>>> import numpy as np
>>> from numpy import linalg as LA
>>> np.set_printoptions(suppress=True, linewidth=200)
>>> out = np.array([[6, -8, -7, -5], [5, -8, 1, 3], [1, 3, -5, 8], [-1, 6, 6, 0]])
>>> data = out + out.T
>>> print(data)
[[ 12  -3  -6  -6]
 [ -3 -16   4   9]
 [ -6   4 -10  14]
 [ -6   9  14   0]]
>>> # symmetric, so the eigenvalues are real
>>> print(round(LA.det(data[::-1]), 3))
30432.0
>>> print(round(float(LA.det(2 * data)), 3), np.round(LA.det(data), 3))
486912.0 30432.0
>>> print([round(float(LA.det(data[:i, :i])), 2) + 0 for i in range(1, 5)])
[12.0, -201.0, 2538.0, 30432.0]
>>> print(round(float(LA.eigvalsh(data).min()), 3))
-21.451
>>> print(np.all(LA.eigvalsh(data) > 0))
False
>>> out = LA.inv(data)
>>> print(np.round(LA.det(data) * out, 3))
[[4954. 1044. 1452. 2862.]
 [1044. -984. 1080. 1500.]
 [1452. 1080.  -72. 2436.]
 [2862. 1500. 2436. 2538.]]
>>> print(np.allclose(out, data.T))
False
>>> print(out.round(3))
[[ 0.163  0.034  0.048  0.094]
 [ 0.034 -0.032  0.035  0.049]
 [ 0.048  0.035 -0.002  0.08 ]
 [ 0.094  0.049  0.08   0.083]]
>>> X = np.load("x.npy")
>>> print(X)
[[ 0 -1]
 [-1  0]]
>>> # equal to its transpose
>>> left, sig, vt = LA.svd(X, full_matrices=False)
>>> print(vt @ vt.T)
[[1. 0.]
 [0. 1.]]
>>> print(np.allclose(left * sig @ vt, X))
True
>>> print(left.T @ left)
[[1. 0.]
 [0. 1.]]
>>> print(sig / sig[0])
[1. 1.]
>>> print(np.cumsum(sig ** 2) / np.sum(sig ** 2))
[0.5 1. ]
>>> print(left.T @ X @ vt.T)
[[1. 0.]
 [0. 1.]]
>>> out = X / np.sqrt((X ** 2).mean(axis=1, keepdims=True))
>>> print(LA.matrix_rank(X - X.mean(axis=1, keepdims=True)))
1
>>> print(out[1].round(3))
[-1.414  0.   ]
>>> mat = np.load("layer18.npy")
>>> print(mat)
[[-1.  1.  1.  1.]
 [ 1. -1.  1.  1.]
 [ 1.  1. -1.  1.]
 [ 1.  1.  1. -1.]]
>>> # symmetric, so the eigenvalues are real
>>> hat = np.triu(np.array([[4, 2, 5, 1], [0, 2, 4, 4], [2, 3, 2, 5], [4, 0, 2, 1]]), 1) + np.eye(4)
>>> out = hat @ mat @ LA.inv(hat)
>>> print(np.trace(out), np.trace(mat))
-4.0 -4.0
>>> print(hat @ mat - mat @ hat)
[[  8.   6.  -1.  -2.]
 [  8.   6.  -1.  -2.]
 [  5.   3.  -4.  -5.]
 [  0.  -2.  -9. -10.]]
>>> print(LA.matrix_rank(out))
4
>>> r0 = np.array([1, -2])
>>> print(np.correlate(mat[3], mat[0], "full"))
[ 1.  2.  3.  0. -1. -2.  1.]
>>> print(np.array([np.convolve(row, r0, "same") for row in mat]))
[[-1.  3. -1. -1.]
 [ 1. -3.  3. -1.]
 [ 1. -1. -3.  3.]
 [ 1. -1. -1. -3.]]
>>> print(np.polyval(r0, mat[3]))
[-1. -1. -1. -3.]
>>> print(np.convolve(mat[3], r0))
[ 1. -1. -1. -3.  2.]
>>> x0 = np.array([-5, -3, 1, -3])
>>> rhs = mat @ x0
>>> print(rhs)
[  0.  -4. -12.  -4.]
>>> print(np.round(LA.solve(mat, mat[:, 2]), 3))
[-0.  0.  1. -0.]
>>> print(np.round(LA.solve(mat, -1 * rhs), 3))
[ 5.  3. -1.  3.]
>>> w, V = LA.eigh(mat)
>>> print(np.round(LA.eigvalsh(mat + 2 * np.eye(4)), 3) + 0)
[0. 0. 0. 4.]
>>> print(w.round(3))
[-2. -2. -2.  2.]
>>> print(w.sum(), np.trace(mat))
-4.0 -4.0
>>> print(np.round(LA.svd(mat, compute_uv=False), 3))
[2. 2. 2. 2.]
>>> print((w > 1e-8).sum(), (w < -1e-8).sum())
1 3
>>> A = np.load("out15.npy")
>>> print(A.round(3))
[[ 1.     0.007  0.003 -0.005]
 [ 0.007  0.365 -0.244  0.415]
 [ 0.003 -0.244  0.906  0.16 ]
 [-0.005  0.415  0.16   0.729]]
>>> # rows and columns are dependent
>>> r0, g = A[3], A[0]
>>> print(np.round(r0 @ g, 3))
-0.005
>>> pr = (r0 @ g) / (r0 @ r0) * r0
>>> print(round(float(LA.norm(r0 + g) ** 2 + LA.norm(r0 - g) ** 2), 3))
3.457
>>> print(np.round(np.outer(r0, g), 3) + 0)
[[-0.005  0.     0.     0.   ]
 [ 0.415  0.003  0.001 -0.002]
 [ 0.16   0.001  0.    -0.001]
 [ 0.729  0.005  0.002 -0.003]]
>>> print(round((g - pr) @ r0, 3))
0.0
>>> E = np.load("block9.npy")
>>> print(E.round(3))
[[-39.01   -8.569  41.684  51.961]
 [-26.061  -9.433  26.133  31.868]
 [-24.102  -9.467  23.906  28.945]
 [ -3.427  -6.78    3.553   1.375]
 [  0.405  -4.483   0.912  -2.196]
 [  0.942  -3.872   0.607  -2.51 ]
 [  1.576  -2.129   0.236  -2.357]
 [ -0.566   0.237  -0.165   0.53 ]
 [ -4.121   0.496  -2.22    2.671]
 [-13.271  -4.298 -16.218   0.682]
 [-15.22   -6.3   -21.268  -1.359]
 [-19.86  -12.986 -37.772  -9.615]
 [-24.383 -23.697 -63.975 -25.258]]
>>> out = E / np.sqrt((E ** 2).mean(axis=1, keepdims=True))
>>> print(out[4].round(3))
[ 0.159 -1.761  0.358 -0.863]
>>> print(LA.matrix_rank(E - E.mean(axis=1, keepdims=True)))
3
>>> print(X[:, 0] @ X[:, 1])
0
>>> print(X @ X.T)
[[1 0]
 [0 1]]
>>> print(np.round(LA.svd(X, compute_uv=False), 3))
[1. 1.]
>>> out = E / LA.norm(E, axis=1, keepdims=True)
>>> G = out @ out.T
>>> print((G - 2 * np.eye(13)).round(6).argmax(axis=1))
[ 1  2  1  2  5  4  5  8  7 10  9 12 11]
>>> print(np.argwhere(np.triu(np.abs(G) > 0.95, 1)))
[[ 0  1]
 [ 0  2]
 [ 1  2]
 [ 4  5]
 [ 9 10]
 [10 11]
 [11 12]]
>>> print(round(np.degrees(np.arccos(np.clip(G[8, 10], -1, 1))), 3))
44.944
>>> print(G[8].round(3))
[ 0.482  0.483  0.482  0.142 -0.428 -0.539 -0.747  0.945  1.     0.78   0.708  0.541  0.393]
>>> rk = LA.matrix_rank(E)
>>> print(rk)
3
>>> N = LA.svd(E)[2][rk:].T
>>> print([int(LA.matrix_rank(np.delete(E, i, axis=0))) for i in range(13)])
[3, 3, 3, 3, 3, 3, 3, 3, 3, 3, 3, 3, 3]
>>> print([int(LA.matrix_rank(E[:i])) for i in range(1, len(E) + 1)])
[1, 2, 3, 3, 3, 3, 3, 3, 3, 3, 3, 3, 3]
>>> print([int(LA.matrix_rank(E[:, :j + 1])) for j in range(4)])
[1, 2, 3, 3]
>>> print(np.round(N @ N.T, 3))
[[ 0.329 -0.196 -0.202  0.377]
 [-0.196  0.116  0.12  -0.224]
 [-0.202  0.12   0.124 -0.231]
 [ 0.377 -0.224 -0.231  0.431]]
>>> print(LA.matrix_rank(E.T @ E), LA.matrix_rank(E @ E.T))
3 3
>>> print(np.allclose(E @ N, 0))
True
>>> left, sig, vt = LA.svd(E)
>>> V = vt[:(sig > 1e-8).sum()]
>>> rng = np.random.default_rng(787828)
>>> x0 = E[3] + -3 * E[1] + rng.integers(2) * np.eye(4)[1]
>>> print(x0.round(3))
[ 74.754  22.518 -74.847 -94.229]
>>> print(np.round(np.diag(V.T @ V), 3))
[0.671 0.884 0.876 0.569]
>>> print(LA.matrix_rank(np.vstack([E, x0])))
4
>>> J = np.load("run9.npy")
>>> print(J.round(3))
[[-0.668  4.414 -0.875 -6.75 ]
 [ 0.404  3.647  0.58  -3.839]
 [-1.686  0.424  0.102 -4.796]
 [ 0.687  3.26   1.057 -2.886]
 [-1.2    0.555  0.523 -3.955]
 [ 1.036  2.877  1.597 -1.805]
 [ 0.795  2.144  1.723 -1.553]
 [-0.345  2.988  0.161 -4.678]
 [-0.804  0.106  1.144 -2.713]
 [ 0.193  2.721  0.833 -3.335]
 [-0.832  1.384  0.477 -4.047]
 [-0.856  2.333 -0.022 -5.045]
 [-2.446  0.454 -0.673 -6.346]]
>>> # rows and columns are dependent
>>> Xs = J - J.mean(axis=0)
>>> V = LA.svd(Xs)[2][:3]
>>> out = Xs - Xs @ V.T @ V
>>> print(LA.norm(out, axis=1).round(6).argmax())
0
>>> print(np.round(np.cov(Xs @ V.T, rowvar=False), 3) + 0)
[[3.802 0.    0.   ]
 [0.    2.269 0.   ]
 [0.    0.    0.   ]]
>>> G = np.cov(J, rowvar=False)
>>> print(np.round(J.std(axis=0), 3))
[0.991 1.339 0.752 1.504]
>>> print(G.shape)
(4, 4)
>>> print(round(float(np.corrcoef(J[:, 1], J[:, 3])[0, 1]), 3))
-0.033
>>> print(np.argwhere(np.triu(np.abs(np.corrcoef(J.T)) > 0.8, 1)))
[[2 3]]
>>> print(np.round(LA.eigvalsh(G)[::-1], 3) + 0)
[3.802 2.269 0.    0.   ]
>>> print(G.round(3))
[[ 1.063  0.936  0.595  1.19 ]
 [ 0.936  1.944 -0.036 -0.071]
 [ 0.595 -0.036  0.613  1.226]
 [ 1.19  -0.071  1.226  2.451]]
>>> print(np.round(np.polyfit(J[:, 1], J[:, 3], 1), 3))
[-0.037 -3.904]
>>> out = np.array([[2, 9], [-6, -9], [4, -2], [6, -9]])
>>> print(LA.matrix_rank(np.vstack([J, out.T])))
4
>>> print(LA.matrix_rank(J @ out))
2
>>> rk = LA.matrix_rank(J)
>>> print(rk)
3
>>> N = LA.svd(J)[2][rk:].T
>>> print(np.round(N[:, 0] / N[np.abs(N[:, 0]).round(6).argmax(), 0], 3))
[ 1.  -0.5 -0.2 -0.4]
>>> print(np.allclose(J @ N, 0))
True
>>> print(np.round(J @ N, 3) + 0)
[[0.]
 [0.]
 [0.]
 [0.]
 [0.]
 [0.]
 [0.]
 [0.]
 [0.]
 [0.]
 [0.]
 [0.]
 [0.]]
>>> print(LA.matrix_rank(J.T @ J), LA.matrix_rank(J @ J.T))
3 3
>>> print(np.round(N @ N.T, 3))
[[ 0.69  -0.345 -0.138 -0.276]
 [-0.345  0.172  0.069  0.138]
 [-0.138  0.069  0.028  0.055]
 [-0.276  0.138  0.055  0.11 ]]
>>> print([int(LA.matrix_rank(J[:, :j + 1])) for j in range(4)])
[1, 2, 3, 3]
>>> print([int(LA.matrix_rank(J[:i])) for i in range(1, len(J) + 1)])
[1, 2, 3, 3, 3, 3, 3, 3, 3, 3, 3, 3, 3]
